$ python -q
>>> import numpy as np
>>> np.set_printoptions(precision=2, suppress=True, linewidth=160)
>>> m1 = np.abs(np.array([[3, 0, 0], [3, 1, 3], [0, 3, 3]])) + np.eye(3)
>>> m1 = m1 / m1.sum(axis=1, keepdims=True)
>>> m1
array([[1.  , 0.  , 0.  ],
       [0.38, 0.25, 0.38],
       [0.  , 0.43, 0.57]])
>>> # rows sum to 1
>>> np.round(np.linalg.det(m1), 2)
np.float64(-0.02)
>>> np.round(np.abs(np.linalg.eigvals(m1)).max(), 2)
np.float64(1.0)
>>> assert m1 == m1.T
Traceback (most recent call last):
  File "<python-input-8>", line 1, in <module>
    assert m1 == m1.T
           ^^^^^^^^^^
ValueError: The truth value of an array with more than one element is ambiguous. Use a.any() or a.all()
>>> m1 @ m1
array([[1.  , 0.  , 0.  ],
       [0.47, 0.22, 0.31],
       [0.16, 0.35, 0.49]])
>>> (m1 + m1.T) / 2
array([[1.  , 0.19, 0.  ],
       [0.19, 0.25, 0.4 ],
       [0.  , 0.4 , 0.57]])
>>> np.allclose(m1 @ m1.T, m1.T @ m1)
False
>>> W2 = np.array([[1.2, -2.2, 1.1, 0.9, 0.7, 0.4, 1.2, 0.1, 0.1]])
>>> rng = np.random.default_rng(4376)
>>> M = np.array([[-2],
...     [0],
...     [-2],
...     [2],
...     [1],
...     [-2],
...     [1],
...     [-1],
...     [1],
...     [-1],
...     [-1],
...     [2],
...     [-2],
...     [2],
...     [-2],
...     [-2],
...     [-2],
...     [-1],
...     [-1],
...     [2],
...     [1],
...     [1],
...     [-2],
...     [1],
...     [0],
...     [-1],
...     [-1],
...     [-1],
...     [2],
...     [1],
...     [0],
...     [-2],
...     [-2],
...     [2],
...     [2],
...     [-1]]) @ W2 + 0.3 * rng.normal(size=(36, 9))
>>> M
array([[-2.04,  4.76, -1.94, -2.02, -1.4 , -0.81, -2.22, -0.5 , -0.06],
       [ 0.95,  0.13, -0.23,  0.04,  0.1 , -0.4 ,  0.56, -0.08, -0.01],
       [-1.86,  4.66, -2.23, -1.91, -1.63, -0.85, -2.55,  0.26, -0.09],
       [ 2.53, -4.02,  2.04,  1.62,  1.35,  1.1 ,  2.66, -0.55, -0.42],
       [ 0.93, -2.58,  1.25,  0.6 ,  0.69,  1.06,  0.86,  0.38,  0.25],
       [-2.9 ,  4.34, -1.98, -1.92, -1.48, -1.12, -2.55, -0.81, -0.53],
       [ 1.04, -2.06,  1.24,  1.09,  0.66,  0.61,  0.96, -0.06,  0.03],
       [-0.91,  2.28, -1.14, -1.23, -0.87, -0.81, -1.09, -0.38, -0.18],
       [ 0.93, -2.26,  1.33,  0.92,  1.19,  0.08,  2.07,  0.07, -0.02],
       [-1.09,  1.77, -1.05, -0.57, -0.82, -0.33, -1.5 , -0.01, -0.16],
       [-1.1 ,  2.33, -1.35, -0.84, -1.04, -0.77, -1.21, -0.37, -0.03],
       [ 2.19, -3.9 ,  1.64,  1.6 ,  1.65,  0.29,  2.08,  0.32,  0.29],
       [-2.4 ,  4.17, -2.25, -1.65, -1.33, -0.86, -2.81,  0.07,  0.13],
       [ 2.23, -4.13,  1.86,  1.69,  1.62,  0.87,  2.29,  0.15,  0.11],
       [-2.24,  4.46, -2.4 , -2.12, -1.5 , -1.24, -2.47,  0.01, -0.58],
       [-2.15,  4.87, -1.93, -1.67, -1.05, -0.72, -2.47, -0.12, -0.34],
       [-2.7 ,  4.74, -2.14, -1.49, -1.66, -0.17, -2.24, -0.2 , -0.1 ],
       [-1.54,  2.47, -1.04, -0.66, -0.72, -0.24, -1.15, -0.08, -0.46],
       [-1.85,  2.33, -1.37, -0.94, -0.31, -0.41, -1.11, -0.81, -0.22],
       [ 1.92, -4.37,  2.29,  2.  ,  2.03,  0.86,  2.59,  0.24,  0.6 ],
       [ 0.77, -2.12,  1.35,  0.83,  0.39,  0.46,  1.28,  0.31,  0.41],
       [ 0.78, -2.27,  1.55,  0.47,  1.06,  0.77,  1.32,  0.11,  0.38],
       [-2.65,  4.56, -2.09, -1.51, -1.71, -0.7 , -2.73, -0.45, -0.3 ],
       [ 1.53, -2.03,  1.06,  0.9 ,  0.66,  0.55,  0.78,  0.74,  0.43],
       [-0.02, -0.01,  0.26, -0.08, -0.04, -0.23, -0.07, -0.09,  0.06],
       [-1.15,  2.14, -1.17, -0.74, -1.14,  0.05, -1.79,  0.02, -0.48],
       [-1.13,  2.3 , -1.73, -1.21, -0.4 , -0.02, -1.18, -0.1 ,  0.11],
       [-1.67,  2.1 , -1.76, -1.62, -1.14, -0.23, -1.72, -0.41, -0.27],
       [ 2.23, -4.52,  2.48,  1.86,  0.93,  0.64,  1.57,  0.06, -0.17],
       [ 1.54, -2.45,  1.05,  0.62,  0.66,  0.62,  1.39,  0.37,  0.21],
       [ 0.06, -0.3 , -0.1 , -0.04,  0.41, -0.48, -0.34, -0.34, -0.43],
       [-2.63,  4.4 , -2.01, -1.61, -1.68, -1.16, -2.19, -0.03, -0.09],
       [-2.86,  4.29, -2.02, -1.54, -1.45, -0.43, -2.61, -0.3 , -0.39],
       [ 2.61, -4.69,  1.21,  1.85,  1.32,  0.49,  2.37,  0.45,  0.5 ],
       [ 2.29, -3.87,  1.83,  1.82,  1.65,  0.9 ,  2.6 ,  0.27,  0.47],
       [-0.98,  1.75, -0.87, -1.21, -0.52, -0.7 , -0.56, -0.53,  0.2 ]])
>>> C2 = M.T @ M
>>> (M @ M.T).shape
(36, 36)
>>> np.allclose(C2, C2.T)
True
